% ipython --no-banner

In [1]: import numpy as np

In [2]: import numpy.linalg as la

In [3]: np.set_printoptions(suppress=True, linewidth=140)

In [4]: W0 = np.load("case10.npy")

In [5]: print(W0)
[[ 0.4 -2.3 -0.4  2.  -0.3]
 [ 0.  -0.1 -0.2 -0.4 -0.2]
 [-0.7  2.2  0.1 -2.3 -0.2]
 [-1.  -0.3 -0.4 -0.2 -1. ]]

In [6]: out = np.array([[2, 2], [1, 1], [1, 3], [2, 1], [1, 1]])

In [7]: np.round(np.einsum("ik,kj->ji", W0, out), 2)
Out[7]: 
array([[ 1.8, -1.3, -3.9, -4.1],
       [-1. , -1.3, -1.4, -4.7]])

In [8]: np.round(out.T @ W0.T, 2)
Out[8]: 
array([[ 1.8, -1.3, -3.9, -4.1],
       [-1. , -1.3, -1.4, -4.7]])

In [9]: np.round(W0 @ out, 2)
Out[9]: 
array([[ 1.8, -1. ],
       [-1.3, -1.3],
       [-3.9, -1.4],
       [-4.1, -4.7]])

In [10]: np.einsum("ij,ij->i", W0, W0)
Out[10]: array([ 9.7 ,  0.25, 10.67,  2.29])

In [11]: W = np.array([[3, 1], [-2, 3], [-3, 2], [-2, -2], [-3, 0]])

In [12]: coef = np.array([0, 8])

In [13]: H = np.maximum(W0 @ W + coef, 0)

In [14]: H.round(2)
Out[14]: 
array([[ 3.9,  0. ],
       [ 2.2,  8.1],
       [ 0. , 18.7],
       [ 2.2,  5.7]])

In [15]: print((H > 0).astype(int))
[[1 0]
 [1 1]
 [0 1]
 [1 1]]

In [16]: (H > 0).mean(axis=0)
Out[16]: array([0.75, 0.75])

In [17]: basis = np.array([[-1, 2], [-2, 2]])

In [18]: (H @ basis).round(6).argmax(axis=1)
Out[18]: array([1, 1, 1, 1])

In [19]: W @ basis
Out[19]: 
array([[-5,  8],
       [-4,  2],
       [-1, -2],
       [ 6, -8],
       [ 3, -6]])

In [20]: np.round(H @ basis, 2)
Out[20]: 
array([[ -3.9,   7.8],
       [-18.4,  20.6],
       [-37.4,  37.4],
       [-13.6,  15.8]])

In [21]: t3 = np.stack([W0, 4 * W0, W0[::-1]])

In [22]: print(np.round(la.norm(t3, axis=(1, 2)), 2))
[ 4.79 19.15  4.79]

In [23]: (t3 @ W0.T).shape
Out[23]: (3, 4, 4)

In [24]: print(la.matrix_rank(t3.reshape(3, -1)))
2

In [25]: la.matrix_rank(t3)
Out[25]: array([4, 4, 4])

In [26]: x = np.array([1, 2, -1, 2, -1])

In [27]: W0 @ np.eye(5)[4]
Out[27]: array([-0.3, -0.2, -0.2, -1. ])

In [28]: print(np.round(np.einsum("ij,j->i", W0, x), 2))
[ 0.5 -0.6 -0.8 -0.6]

In [29]: f, r1 = W0[0], W0[2]

In [30]: f @ r1
Out[30]: np.float64(-9.92)

In [31]: f @ f
Out[31]: np.float64(9.7)

In [32]: pr = (f @ r1) / (f @ f) * f

In [33]: pr.round(2)
Out[33]: array([-0.41,  2.35,  0.41, -2.05,  0.31])

In [34]: np.round(r1 - pr, 2)
Out[34]: array([-0.29, -0.15, -0.31, -0.25, -0.51])

In [35]: M = np.load("a.npy")

In [36]: M
Out[36]: 
array([[1, 0, 0, 0, 0, 0, 0, 0, 0, 0, 0],
       [2, 1, 0, 0, 0, 0, 0, 0, 0, 0, 0],
       [0, 2, 1, 0, 0, 0, 0, 0, 0, 0, 0],
       [0, 2, 1, 1, 0, 0, 0, 0, 0, 0, 0],
       [0, 0, 0, 2, 1, 0, 0, 0, 0, 0, 0],
       [0, 2, 1, 2, 0, 1, 0, 0, 0, 0, 0],
       [0, 1, 2, 2, 2, 1, 1, 0, 0, 0, 0],
       [0, 0, 2, 0, 2, 1, 1, 1, 0, 0, 0],
       [2, 2, 2, 2, 2, 1, 1, 2, 1, 0, 0],
       [2, 1, 2, 1, 2, 1, 0, 0, 1, 1, 0],
       [2, 1, 1, 0, 2, 0, 0, 0, 1, 1, 1]])

In [37]: np.round(la.norm(W0, axis=1), 2)
Out[37]: array([3.11, 0.5 , 3.27, 1.51])

In [38]: np.round(la.norm(W0, "nuc"), 2)
Out[38]: np.float64(6.57)

In [39]: print(round(la.norm(M) ** 2 / la.norm(M, 2) ** 2, 2))
1.49

In [40]: M[2] @ M[6]
Out[40]: np.int64(4)

In [41]: np.round(la.norm(M, axis=0), 2)
Out[41]: array([4.12, 4.47, 4.47, 4.24, 4.58, 2.24, 1.73, 2.24, 1.73, 1.41, 1.  ])

In [42]: print(np.round(la.norm(M, axis=1), 2))
[1.   2.24 2.24 2.45 2.24 3.16 3.87 3.32 5.2  4.12 3.61]

In [43]: np.round(la.norm(M[2], 1), 2), round(la.norm(M[2], np.inf), 2)
Out[43]: (np.float64(3.0), np.float64(2.0))

In [44]: round(la.norm(M, 2), 2)
Out[44]: np.float64(8.78)

In [45]: Uu, sigma, Vt = la.svd(M, full_matrices=False)

In [46]: np.allclose(Uu * sigma @ Vt, M)
Out[46]: True

In [47]: print(np.round(Vt @ Vt.T, 2) + 0)
[[1. 0. 0. 0. 0. 0. 0. 0. 0. 0. 0.]
 [0. 1. 0. 0. 0. 0. 0. 0. 0. 0. 0.]
 [0. 0. 1. 0. 0. 0. 0. 0. 0. 0. 0.]
 [0. 0. 0. 1. 0. 0. 0. 0. 0. 0. 0.]
 [0. 0. 0. 0. 1. 0. 0. 0. 0. 0. 0.]
 [0. 0. 0. 0. 0. 1. 0. 0. 0. 0. 0.]
 [0. 0. 0. 0. 0. 0. 1. 0. 0. 0. 0.]
 [0. 0. 0. 0. 0. 0. 0. 1. 0. 0. 0.]
 [0. 0. 0. 0. 0. 0. 0. 0. 1. 0. 0.]
 [0. 0. 0. 0. 0. 0. 0. 0. 0. 1. 0.]
 [0. 0. 0. 0. 0. 0. 0. 0. 0. 0. 1.]]

In [48]: np.abs(Uu[:, 0]).round(6).argmax()
Out[48]: np.int64(8)

In [49]: print(np.prod(np.diag(M)), round(la.det(M), 2))
1 1.0

In [50]: la.matrix_rank(M - M[0, 0] * np.eye(11))
Out[50]: np.int64(9)

In [51]: arr = np.load("mat.npy")

In [52]: arr
Out[52]: 
array([[ -0.23,  -0.77,  -1.22,  -0.9 ],
       [ -2.5 ,  -7.6 ,   2.97,  -1.16],
       [ -0.47,  -2.08,  -0.38,  -0.74],
       [  0.85,   2.44,  -1.77,   0.01],
       [ -1.31,  -3.31,   1.52,  -0.56],
       [ -1.16,  -3.36,   1.85,  -0.27],
       [  0.46,   1.76,  -2.52,  -0.74],
       [ -0.33,  -1.06,  -0.07,  -0.41],
       [ -0.45,  -1.62,   0.05,  -0.47],
       [  0.63,   2.62,  -1.52,  -0.02],
       [  1.94,   6.29,  -4.56,  -0.15],
       [ -0.4 ,  -0.8 ,   2.17,   0.75],
       [ -0.85,  -2.09,   2.06,   0.16],
       [  0.3 ,   0.91,  -0.42,   0.09],
       [ -0.75,  -2.44,   1.28,  -0.16],
       [  0.64,   2.69,  -0.54,   0.59],
       [ -0.32,  -0.36,   0.24,  -0.17],
       [  2.09,   7.08,  -4.07,   0.27],
       [ -4.  , -12.54,   7.02,  -0.7 ],
       [  0.93,   4.2 ,  -3.86,  -0.82],
       [ -2.81,  -9.42,   5.16,  -0.57],
       [ -1.16,  -3.03,   2.06,  -0.12],
       [ -1.17,  -3.04,   1.36,  -0.56]])

In [53]: q, V = la.qr(arr[:, :2])[0], la.qr(arr[:, 2:])[0]

In [54]: sigma = la.svd(q.T @ V, compute_uv=False)

In [55]: round(float(la.norm(q @ q.T - V @ V.T, 2)), 2)
Out[55]: 0.98
